$ python3 -q
>>> import numpy as np
>>> np.set_printoptions(suppress=True, linewidth=160)
>>> rd = lambda a: np.round(a, 2) + 0
>>> E = np.loadtxt("mat.csv", delimiter=",")
>>> rd(E)
array([[-0.53, -1.56,  0.53,  1.56,  0.72, -1.23, -0.21,  0.98,  0.74],
       [ 1.93,  0.03, -0.94, -0.3 ,  1.11, -0.97, -1.37,  0.1 , -0.48],
       [ 0.09,  1.71, -0.56,  0.93,  0.14,  0.4 ,  0.37,  2.14, -0.1 ],
       [-1.76,  0.04, -1.37, -0.6 ,  1.55, -0.5 ,  0.49, -0.2 , -0.86],
       [-0.61, -0.04, -0.85,  0.42, -2.06, -1.21, -0.78,  0.09, -1.17],
       [-0.53,  1.67, -0.1 ,  0.7 ,  0.16, -0.93, -0.64, -1.3 ,  1.56],
       [ 0.  , -0.67, -1.47,  1.52,  0.04,  1.76, -0.65, -0.73,  0.11],
       [ 0.35, -0.63, -1.65, -0.95, -0.73, -0.34,  0.88,  0.52,  1.78],
       [-1.05, -0.11,  0.25, -1.17, -0.01,  0.75, -2.12,  0.96,  0.68]])
>>> rng = np.random.default_rng(15766)
>>> labels = rng.permutation(9)
>>> A2 = E[:, labels] * rng.choice([-1, 1], 9)
>>> rd(A2)
array([[ 0.21, -1.56, -1.56, -0.53, -0.72, -0.74,  0.98,  1.23,  0.53],
       [ 1.37,  0.03,  0.3 ,  1.93, -1.11,  0.48,  0.1 ,  0.97, -0.94],
       [-0.37,  1.71, -0.93,  0.09, -0.14,  0.1 ,  2.14, -0.4 , -0.56],
       [-0.49,  0.04,  0.6 , -1.76, -1.55,  0.86, -0.2 ,  0.5 , -1.37],
       [ 0.78, -0.04, -0.42, -0.61,  2.06,  1.17,  0.09,  1.21, -0.85],
       [ 0.64,  1.67, -0.7 , -0.53, -0.16, -1.56, -1.3 ,  0.93, -0.1 ],
       [ 0.65, -0.67, -1.52,  0.  , -0.04, -0.11, -0.73, -1.76, -1.47],
       [-0.88, -0.63,  0.95,  0.35,  0.73, -1.78,  0.52,  0.34, -1.65],
       [ 2.12, -0.11,  1.17, -1.05,  0.01, -0.68,  0.96, -0.75,  0.25]])
>>> U, _, Vh = np.linalg.svd(E.T @ A2)
>>> rd(np.linalg.lstsq(E, A2)[0])
array([[ 0.,  0.,  0.,  1.,  0.,  0.,  0.,  0.,  0.],
       [ 0.,  1.,  0.,  0.,  0.,  0.,  0.,  0.,  0.],
       [ 0.,  0.,  0.,  0.,  0.,  0.,  0.,  0.,  1.],
       [ 0.,  0., -1.,  0.,  0.,  0.,  0.,  0.,  0.],
       [ 0.,  0.,  0.,  0., -1.,  0.,  0.,  0.,  0.],
       [ 0.,  0.,  0.,  0.,  0.,  0.,  0., -1.,  0.],
       [-1.,  0.,  0.,  0.,  0.,  0.,  0.,  0.,  0.],
       [ 0.,  0.,  0.,  0.,  0.,  0.,  1.,  0.,  0.],
       [ 0.,  0.,  0.,  0.,  0., -1.,  0.,  0.,  0.]])
>>> labels
array([6, 1, 3, 0, 4, 8, 7, 5, 2])
>>> rd(U @ Vh)
array([[ 0.,  0.,  0.,  1.,  0.,  0.,  0.,  0.,  0.],
       [ 0.,  1.,  0.,  0.,  0.,  0.,  0.,  0.,  0.],
       [ 0.,  0.,  0.,  0.,  0.,  0.,  0.,  0.,  1.],
       [ 0.,  0., -1.,  0.,  0.,  0.,  0.,  0.,  0.],
       [ 0.,  0.,  0.,  0., -1.,  0.,  0.,  0.,  0.],
       [ 0.,  0.,  0.,  0.,  0.,  0.,  0., -1.,  0.],
       [-1.,  0.,  0.,  0.,  0.,  0.,  0.,  0.,  0.],
       [ 0.,  0.,  0.,  0.,  0.,  0.,  1.,  0.,  0.],
       [ 0.,  0.,  0.,  0.,  0., -1.,  0.,  0.,  0.]])
>>> rd(np.linalg.norm(E, axis=0))
array([3., 3., 3., 3., 3., 3., 3., 3., 3.])
>>> rd(np.linalg.svd(E, compute_uv=False))
array([3., 3., 3., 3., 3., 3., 3., 3., 3.])
>>> rd(E[:, 2] @ E[:, 7])
np.float64(0.0)
>>> labels = rng.permutation(9)
>>> print(labels)
[8 5 6 0 4 2 7 3 1]
>>> A2 = E[labels][:, labels]
>>> rd(A2)
array([[ 0.68,  0.75, -2.12, -1.05, -0.01,  0.25,  0.96, -1.17, -0.11],
       [ 1.56, -0.93, -0.64, -0.53,  0.16, -0.1 , -1.3 ,  0.7 ,  1.67],
       [ 0.11,  1.76, -0.65,  0.  ,  0.04, -1.47, -0.73,  1.52, -0.67],
       [ 0.74, -1.23, -0.21, -0.53,  0.72,  0.53,  0.98,  1.56, -1.56],
       [-1.17, -1.21, -0.78, -0.61, -2.06, -0.85,  0.09,  0.42, -0.04],
       [-0.1 ,  0.4 ,  0.37,  0.09,  0.14, -0.56,  2.14,  0.93,  1.71],
       [ 1.78, -0.34,  0.88,  0.35, -0.73, -1.65,  0.52, -0.95, -0.63],
       [-0.86, -0.5 ,  0.49, -1.76,  1.55, -1.37, -0.2 , -0.6 ,  0.04],
       [-0.48, -0.97, -1.37,  1.93,  1.11, -0.94,  0.1 , -0.3 ,  0.03]])
>>> rd(np.diag(A2))
array([ 0.68, -0.93, -0.65, -0.53, -2.06, -0.56,  0.52, -0.6 ,  0.03])
>>> A2 = E / np.sqrt((E ** 2).mean(axis=1, keepdims=True))
>>> rd(A2[3])
array([-1.76,  0.04, -1.37, -0.6 ,  1.55, -0.5 ,  0.49, -0.2 , -0.86])
>>> rd(np.linalg.norm(A2, axis=1))
array([3., 3., 3., 3., 3., 3., 3., 3., 3.])
>>> q, Rm = np.linalg.qr(E)
>>> rd(abs(Rm[0, 0])), rd(np.linalg.norm(E[:, 0]))
(np.float64(3.0), np.float64(3.0))
>>> M = np.loadtxt("data.csv", delimiter=",")
>>> rd(M)
array([[-0.63, -0.18,  1.57, -1.73,  0.49,  0.29, -0.99, -1.34],
       [ 0.49,  0.41, -0.03,  1.34,  0.53,  0.05,  1.76,  1.85],
       [-0.6 , -0.06,  1.97, -1.65,  0.83,  0.39, -0.54, -0.94],
       [ 0.24,  0.45,  1.06,  0.66,  1.09,  0.27,  1.78,  1.66],
       [ 0.59,  0.04, -2.03,  1.62, -0.9 , -0.4 ,  0.44,  0.86],
       [-0.42, -0.44, -0.34, -1.15, -0.73, -0.13, -1.81, -1.83],
       [-0.53,  0.06,  2.22, -1.45,  1.11,  0.45, -0.06, -0.5 ],
       [ 0.17,  0.45,  1.29,  0.47,  1.19,  0.32,  1.72,  1.55],
       [-0.47, -0.42, -0.06, -1.29, -0.58, -0.07, -1.78, -1.85],
       [-0.4 , -0.44, -0.44, -1.09, -0.78, -0.15, -1.82, -1.82],
       [ 0.28, -0.27, -2.25,  0.78, -1.41, -0.49, -0.86, -0.47],
       [-0.36,  0.22,  2.3 , -0.99,  1.36,  0.49,  0.62,  0.2 ],
       [ 0.48,  0.42, -0.01,  1.33,  0.54,  0.05,  1.77,  1.85],
       [ 0.19,  0.45,  1.23,  0.52,  1.16,  0.31,  1.74,  1.58],
       [ 0.38, -0.2 , -2.31,  1.06, -1.34, -0.49, -0.54, -0.12],
       [-0.61, -0.09,  1.89, -1.68,  0.76,  0.37, -0.64, -1.04],
       [-0.6 , -0.32,  0.87, -1.65, -0.01,  0.13, -1.47, -1.7 ],
       [-0.54,  0.04,  2.19, -1.49,  1.07,  0.44, -0.14, -0.57],
       [-0.09, -0.43, -1.53, -0.25, -1.28, -0.36, -1.63, -1.41],
       [ 0.03,  0.42,  1.68,  0.09,  1.33,  0.39,  1.55,  1.29],
       [-0.62, -0.28,  1.11, -1.7 ,  0.15,  0.19, -1.33, -1.61],
       [ 0.18,  0.45,  1.26,  0.5 ,  1.17,  0.31,  1.73,  1.57],
       [-0.63, -0.14,  1.73, -1.72,  0.62,  0.33, -0.83, -1.21],
       [ 0.1 , -0.37, -1.97,  0.27, -1.41, -0.44, -1.31, -0.99],
       [ 0.32,  0.45,  0.74,  0.89,  0.94,  0.21,  1.82,  1.76],
       [-0.15,  0.35,  2.06, -0.4 ,  1.42,  0.46,  1.21,  0.87]])
>>> # null space of dimension 6
>>> cent = M[[23, 14]].astype(float)
>>> for _ in range(5):
...     labels = np.linalg.norm(M[:, None] - cent, axis=-1).argmin(axis=1)
...     cent = np.array([M[labels == j].mean(axis=0) for j in range(2)])
... 
>>> print(labels)
[0 1 0 1 1 0 0 1 0 0 1 0 1 1 1 0 0 0 0 1 0 1 0 0 1 1]
>>> np.abs(cent[1] - cent[0]).argmax()
np.int64(7)
>>> print(rd(cent[1] - cent[0]))
[ 0.72  0.49 -0.6   1.99  0.36 -0.05  2.16  2.37]
>>> U, sig, Vh = np.linalg.svd(M)
>>> V = Vh[:(sig > 1e-8).sum()]
>>> x0 = M[20] + 5 * M[8] + rng.integers(2) * np.eye(8)[2]
>>> rd(x0)
array([ -2.97,  -2.38,   0.82,  -8.17,  -2.74,  -0.15, -10.22, -10.86])
>>> rd(V.T @ V)
array([[ 0.04,  0.01, -0.11,  0.12, -0.03, -0.02,  0.07,  0.1 ],
       [ 0.01,  0.02,  0.05,  0.04,  0.05,  0.01,  0.09,  0.09],
       [-0.11,  0.05,  0.6 , -0.29,  0.34,  0.13,  0.12,  0.01],
       [ 0.12,  0.04, -0.29,  0.33, -0.08, -0.05,  0.2 ,  0.27],
       [-0.03,  0.05,  0.34, -0.08,  0.23,  0.07,  0.17,  0.12],
       [-0.02,  0.01,  0.13, -0.05,  0.07,  0.03,  0.04,  0.01],
       [ 0.07,  0.09,  0.12,  0.2 ,  0.17,  0.04,  0.37,  0.36],
       [ 0.1 ,  0.09,  0.01,  0.27,  0.12,  0.01,  0.36,  0.38]])
>>> rd(np.diag(V.T @ V))
array([0.04, 0.02, 0.6 , 0.33, 0.23, 0.03, 0.37, 0.38])
>>> np.linalg.matrix_rank(np.vstack([M, x0]))
np.int64(2)
>>> ang = np.radians(60)
>>> Rm = np.eye(8)
>>> Rm[3, 3] = Rm[4, 4] = np.cos(ang)
>>> Rm[3, 4], Rm[4, 3] = -np.sin(ang), np.sin(ang)
>>> print(rd(Rm))
[[ 1.    0.    0.    0.    0.    0.    0.    0.  ]
 [ 0.    1.    0.    0.    0.    0.    0.    0.  ]
 [ 0.    0.    1.    0.    0.    0.    0.    0.  ]
 [ 0.    0.    0.    0.5  -0.87  0.    0.    0.  ]
 [ 0.    0.    0.    0.87  0.5   0.    0.    0.  ]
 [ 0.    0.    0.    0.    0.    1.    0.    0.  ]
 [ 0.    0.    0.    0.    0.    0.    1.    0.  ]
 [ 0.    0.    0.    0.    0.    0.    0.    1.  ]]
>>> A2 = M @ Rm.T
>>> rd(np.linalg.svd(M, compute_uv=False)), rd(np.linalg.svd(A2, compute_uv=False))
(array([11.36, 10.24,  0.  ,  0.  ,  0.  ,  0.  ,  0.  ,  0.  ]), array([11.36, 10.24,  0.  ,  0.  ,  0.  ,  0.  ,  0.  ,  0.  ]))
>>> rd(np.linalg.det(Rm)), np.trace(Rm)
(np.float64(1.0), np.float64(7.0))
>>> np.allclose(np.linalg.norm(M, axis=1), np.linalg.norm(A2, axis=1))
True
>>> T = np.stack([M, -3 * M, M[::-1]])
>>> (T @ M.T).shape
(3, 26, 26)
>>> A2 = np.linalg.inv(E)
>>> rd(np.linalg.cond(E))
np.float64(1.0)
>>> print(rd(A2))
[[-0.06  0.21  0.01 -0.2  -0.07 -0.06  0.    0.04 -0.12]
 [-0.17  0.    0.19  0.    0.    0.19 -0.07 -0.07 -0.01]
 [ 0.06 -0.1  -0.06 -0.15 -0.09 -0.01 -0.16 -0.18  0.03]
 [ 0.17 -0.03  0.1  -0.07  0.05  0.08  0.17 -0.11 -0.13]
 [ 0.08  0.12  0.02  0.17 -0.23  0.02  0.   -0.08  0.  ]
 [-0.14 -0.11  0.04 -0.06 -0.13 -0.1   0.2  -0.04  0.08]
 [-0.02 -0.15  0.04  0.05 -0.09 -0.07 -0.07  0.1  -0.24]
 [ 0.11  0.01  0.24 -0.02  0.01 -0.14 -0.08  0.06  0.11]
 [ 0.08 -0.05 -0.01 -0.1  -0.13  0.17  0.01  0.2   0.08]]
>>> (np.abs(A2) > 1e-9).astype(int)
array([[1, 1, 1, 1, 1, 1, 0, 1, 1],
       [1, 1, 1, 1, 1, 1, 1, 1, 1],
       [1, 1, 1, 1, 1, 1, 1, 1, 1],
       [1, 1, 1, 1, 1, 1, 1, 1, 1],
       [1, 1, 1, 1, 1, 1, 1, 1, 1],
       [1, 1, 1, 1, 1, 1, 1, 1, 1],
       [1, 1, 1, 1, 1, 1, 1, 1, 1],
       [1, 1, 1, 1, 1, 1, 1, 1, 1],
       [1, 1, 1, 1, 1, 1, 1, 1, 1]])
>>> rd(np.linalg.inv(A2))
array([[-0.53, -1.56,  0.53,  1.56,  0.72, -1.23, -0.21,  0.98,  0.74],
       [ 1.93,  0.03, -0.94, -0.3 ,  1.11, -0.97, -1.37,  0.1 , -0.48],
       [ 0.09,  1.71, -0.56,  0.93,  0.14,  0.4 ,  0.37,  2.14, -0.1 ],
       [-1.76,  0.04, -1.37, -0.6 ,  1.55, -0.5 ,  0.49, -0.2 , -0.86],
       [-0.61, -0.04, -0.85,  0.42, -2.06, -1.21, -0.78,  0.09, -1.17],
       [-0.53,  1.67, -0.1 ,  0.7 ,  0.16, -0.93, -0.64, -1.3 ,  1.56],
       [ 0.  , -0.67, -1.47,  1.52,  0.04,  1.76, -0.65, -0.73,  0.11],
       [ 0.35, -0.63, -1.65, -0.95, -0.73, -0.34,  0.88,  0.52,  1.78],
       [-1.05, -0.11,  0.25, -1.17, -0.01,  0.75, -2.12,  0.96,  0.68]])
